$ ipython --no-banner

In [1]: import numpy as np

In [2]: np.set_printoptions(precision=3, suppress=True, linewidth=200)

In [3]: A = np.load("x.npy")

In [4]: A
Out[4]: 
array([[ 2.02,  0.  ,  2.  ,  2.  ,  2.  ,  1.  , -2.  , -1.  ],
       [-1.  ,  1.02,  0.  , -1.  , -2.  , -2.  , -1.  , -1.  ],
       [ 2.  ,  1.  ,  2.02,  1.  , -1.  , -2.  ,  2.  ,  0.  ],
       [ 1.  ,  1.  ,  1.  ,  0.02,  1.  , -1.  ,  0.  ,  0.  ],
       [ 0.  , -1.  ,  1.  , -2.  ,  0.02,  2.  ,  2.  , -2.  ],
       [ 1.  ,  1.  , -1.  ,  1.  ,  1.  ,  1.02,  0.  ,  1.  ],
       [ 2.  , -1.  , -1.  , -1.  ,  0.  ,  2.  ,  1.02,  0.  ],
       [ 2.  ,  0.  ,  2.  ,  2.  ,  2.  ,  1.  , -2.  , -0.98]])

In [5]: vec = np.array([3, 3, 2, 1, -2, -3, -3, 5])

In [6]: target = A @ vec

In [7]: target
Out[7]: array([  6.06,   7.06,  16.04,   9.02, -25.04,   4.94,  -9.06,   6.1 ])

In [8]: np.round(np.linalg.solve(A, A[:, 1]), 3) + 0
Out[8]: array([0., 1., 0., 0., 0., 0., 0., 0.])

In [9]: np.linalg.solve(A, 3 * target)
Out[9]: array([ 9.,  9.,  6.,  3., -6., -9., -9., 15.])

In [10]: np.round(np.linalg.solve(A.T, A[4]), 3) + 0
Out[10]: array([0., 0., 0., 0., 1., 0., 0., 0.])

In [11]: np.linalg.solve(A, target + A[:, 0])
Out[11]: array([ 4.,  3.,  2.,  1., -2., -3., -3.,  5.])

In [12]: r0 = np.array([0, 2, 0])

In [13]: np.correlate(A[0], A[5], "full")
Out[13]: array([ 2.02,  0.  ,  4.06,  4.02,  6.06,  3.02,  6.06,  4.04,  0.96, -0.02,  0.  ,  4.  ,  0.  , -3.  , -1.  ])

In [14]: np.array([np.convolve(row, r0, "same") for row in A])
Out[14]: 
array([[ 4.04,  0.  ,  4.  ,  4.  ,  4.  ,  2.  , -4.  , -2.  ],
       [-2.  ,  2.04,  0.  , -2.  , -4.  , -4.  , -2.  , -2.  ],
       [ 4.  ,  2.  ,  4.04,  2.  , -2.  , -4.  ,  4.  ,  0.  ],
       [ 2.  ,  2.  ,  2.  ,  0.04,  2.  , -2.  ,  0.  ,  0.  ],
       [ 0.  , -2.  ,  2.  , -4.  ,  0.04,  4.  ,  4.  , -4.  ],
       [ 2.  ,  2.  , -2.  ,  2.  ,  2.  ,  2.04,  0.  ,  2.  ],
       [ 4.  , -2.  , -2.  , -2.  ,  0.  ,  4.  ,  2.04,  0.  ],
       [ 4.  ,  0.  ,  4.  ,  4.  ,  4.  ,  2.  , -4.  , -1.96]])

In [15]: np.convolve(A[0], r0)
Out[15]: array([ 0.  ,  4.04,  0.  ,  4.  ,  4.  ,  4.  ,  2.  , -4.  , -2.  ,  0.  ])

In [16]: rng = np.random.default_rng(331)

In [17]: M2 = A + rng.integers(-2, 3, (8, 7)) @ rng.integers(-2, 3, (7, 8))

In [18]: M2
Out[18]: 
array([[-10.98,  -7.  ,  -3.  ,   6.  ,   9.  ,  -2.  ,  -7.  ,  -7.  ],
       [-11.  ,  -2.98,  -3.  ,   1.  ,   4.  ,  -2.  ,  -3.  ,   0.  ],
       [  6.  ,  13.  ,  11.02,   1.  ,   1.  ,  -1.  ,  -4.  ,  10.  ],
       [  8.  ,   7.  ,   7.  ,  -1.98,   0.  ,   1.  ,  -5.  ,   2.  ],
       [ -6.  ,   6.  ,   4.  ,  -1.  ,   6.02,   1.  ,  -2.  ,  -7.  ],
       [  2.  ,  -9.  ,  -3.  ,  -7.  ,   2.  ,   2.02,   5.  ,  -6.  ],
       [ -1.  , -14.  ,  -7.  ,   1.  ,  -1.  ,   5.  ,   9.02,  -7.  ],
       [ -5.  ,   6.  ,   6.  ,  12.  ,   7.  ,   0.  ,  -4.  ,  -3.98]])

In [19]: np.abs(M2 - A).sum(axis=1)
Out[19]: array([50., 28., 44., 31., 33., 35., 43., 38.])

In [20]: np.linalg.matrix_rank(M2 - A, tol=1e-8)
Out[20]: np.int64(7)

In [21]: np.round(np.linalg.svd(M2 - A, compute_uv=False), 3) + 0
Out[21]: array([33.802, 25.879, 10.661, 10.114,  5.721,  4.716,  2.188,  0.   ])
